$ python3 -q
>>> import numpy as np
>>> from numpy import linalg as LA
>>> np.set_printoptions(suppress=True, linewidth=140)
>>> E = np.loadtxt("sample6.csv", delimiter=",")
>>> E
array([[ 5.9,  4.8,  4.5,  1.2,  5.5,  4.1,  1.7,  5.2,  4.6],
       [ 4. ,  1.8,  2. ,  0.2,  4.4,  4.5, -0.2,  3.5,  3.9],
       [ 8.1,  7.9,  5.7,  1.7,  6.2,  4. ,  4. ,  5.9,  5.7],
       [ 7.8,  8.3,  5.9,  2.2,  6. ,  4.5,  4.1,  5.8,  6.1]])
>>> U, s, Vt = LA.svd(E, full_matrices=False)
>>> print(U.shape, s.shape, Vt.shape)
(4, 4) (4,) (4, 9)
>>> np.abs(U[:, 0]).round(6).argmax()
np.int64(3)
>>> np.allclose(U * s @ Vt, E)
True
>>> LA.norm(E, axis=1).argmax()
np.int64(3)
>>> round(LA.norm(E, 2), 1)
np.float64(29.4)
>>> round(float(LA.norm(E, 1)), 1), np.round(LA.norm(E, np.inf), 1)
(25.8, np.float64(50.7))
>>> np.round(LA.norm(E, axis=0), 1)
array([13.3, 12.6,  9.6,  3. , 11.1,  8.6,  6. , 10.4, 10.3])
>>> ang = np.radians(15)
>>> Rm = np.eye(9)
>>> Rm[1, 1] = Rm[7, 7] = np.cos(ang)
>>> Rm[1, 7], Rm[7, 1] = -np.sin(ang), np.sin(ang)
>>> Rm.round(1)
array([[ 1. ,  0. ,  0. ,  0. ,  0. ,  0. ,  0. ,  0. ,  0. ],
       [ 0. ,  1. ,  0. ,  0. ,  0. ,  0. ,  0. , -0.3,  0. ],
       [ 0. ,  0. ,  1. ,  0. ,  0. ,  0. ,  0. ,  0. ,  0. ],
       [ 0. ,  0. ,  0. ,  1. ,  0. ,  0. ,  0. ,  0. ,  0. ],
       [ 0. ,  0. ,  0. ,  0. ,  1. ,  0. ,  0. ,  0. ,  0. ],
       [ 0. ,  0. ,  0. ,  0. ,  0. ,  1. ,  0. ,  0. ,  0. ],
       [ 0. ,  0. ,  0. ,  0. ,  0. ,  0. ,  1. ,  0. ,  0. ],
       [ 0. ,  0.3,  0. ,  0. ,  0. ,  0. ,  0. ,  1. ,  0. ],
       [ 0. ,  0. ,  0. ,  0. ,  0. ,  0. ,  0. ,  0. ,  1. ]])
>>> A2 = E @ Rm.T
>>> print(np.round(np.abs(A2 - E).max(axis=0), 1))
[0.  1.8 0.  0.  0.  0.  0.  2.  0. ]
>>> np.allclose(E @ E.T, A2 @ A2.T)
True
>>> x = np.array([0, 2, 3, 0, 5, 4, 6, 0, 0])
>>> a = np.maximum(E @ x, 0)
>>> np.tanh(E @ x)
array([1., 1., 1., 1.])
>>> print(np.round(np.maximum(E @ (3 * x), 0), 1))
[231.6 145.2 311.7 320.7]
>>> E * (a > 1e-9)[:, None]
array([[ 5.9,  4.8,  4.5,  1.2,  5.5,  4.1,  1.7,  5.2,  4.6],
       [ 4. ,  1.8,  2. ,  0.2,  4.4,  4.5, -0.2,  3.5,  3.9],
       [ 8.1,  7.9,  5.7,  1.7,  6.2,  4. ,  4. ,  5.9,  5.7],
       [ 7.8,  8.3,  5.9,  2.2,  6. ,  4.5,  4.1,  5.8,  6.1]])
>>> np.round(np.maximum(E @ x, 0) - np.maximum(-E @ x, 0), 1)
array([ 77.2,  48.4, 103.9, 106.9])
>>> np.flatnonzero(a > 1e-9)
array([0, 1, 2, 3])
>>> W = np.array([[6, 3, 3, 3, 3],
...     [3, 9, 9, 3, 1],
...     [2, 8, 5, 3, 9],
...     [5, 9, 4, 9, 5],
...     [0, 6, 4, 0, 9],
...     [9, 3, 6, 7, 4],
...     [0, 9, 2, 6, 4],
...     [9, 0, 1, 6, 0],
...     [9, 8, 3, 9, 4]])
>>> b = np.array([1, 0, 0, 0, 0])
>>> hid = np.maximum(E @ W + b, 0)
>>> (hid > 0).astype(int)
array([[1, 1, 1, 1, 1],
       [1, 1, 1, 1, 1],
       [1, 1, 1, 1, 1],
       [1, 1, 1, 1, 1]])
>>> print(LA.matrix_rank(hid))
4
>>> (hid > 0).mean(axis=0)
array([1., 1., 1., 1., 1.])
>>> cent = np.array([[8, 0], [1, 6], [4, 7], [8, 4], [1, 9]])
>>> W @ cent
array([[ 90,  78],
       [ 94, 138],
       [ 77, 176],
       [142, 163],
       [ 31, 145],
       [159, 124],
       [ 69, 128],
       [124,  31],
       [168, 141]])
>>> (hid @ cent).round(6).argmax(axis=1)
array([1, 1, 1, 1])
